$ python -q
>>> import numpy as np
>>> np.set_printoptions(suppress=True, linewidth=100)
>>> def rd(a):
...     return np.round(a, 2) + 0
... 
>>> F = np.loadtxt("m.csv", delimiter=",")
>>> F
array([[-27.11,   1.54,   4.84],
       [  5.35,  -1.72,  12.19],
       [ 16.2 ,  -2.53,  13.09],
       [-21.57,   0.29,  12.35],
       [ 10.73,   0.3 , -13.2 ],
       [-14.34,  -0.38,  12.93],
       [ -5.31,   0.23,   1.85],
       [  3.63,   1.24, -13.88],
       [ -9.13,  -1.56,  20.32],
       [  1.85,   1.08, -11.68],
       [ 21.78,  -0.77,  -7.45],
       [ 23.41,  -1.17,  -5.25],
       [-16.38,   3.03, -17.8 ],
       [-14.34,   3.27, -20.21],
       [-12.74,   1.18,  -3.41],
       [  5.57,   2.87, -30.28],
       [ -7.17,   3.09, -24.17],
       [-12.57,  -0.6 ,  15.47],
       [ -1.69,  -0.93,  11.63],
       [  3.61,  -3.99,  33.2 ],
       [  5.45,  -3.76,  30.92],
       [ -7.09,   2.16, -14.75],
       [  7.2 ,   1.42, -18.09],
       [ -1.87,  -2.1 ,  20.92],
       [ -7.1 ,  -0.73,  13.47],
       [-10.72,  -0.09,   8.58],
       [-14.48,   0.98,  -1.31]])
>>> U, sigma, Vt = np.linalg.svd(F)
>>> rd(sigma)
array([87.91, 65.68,  0.57])
>>> out = U[:, :2] @ np.diag(sigma[:2]) @ Vt[:2]
>>> np.linalg.matrix_rank(F, rtol=0.05)
np.int64(2)
>>> rd(np.linalg.norm(F - out, 2)), rd(sigma[2])
(np.float64(0.57), np.float64(0.57))
>>> rd(np.linalg.norm(F - out) / np.linalg.norm(F))
np.float64(0.01)
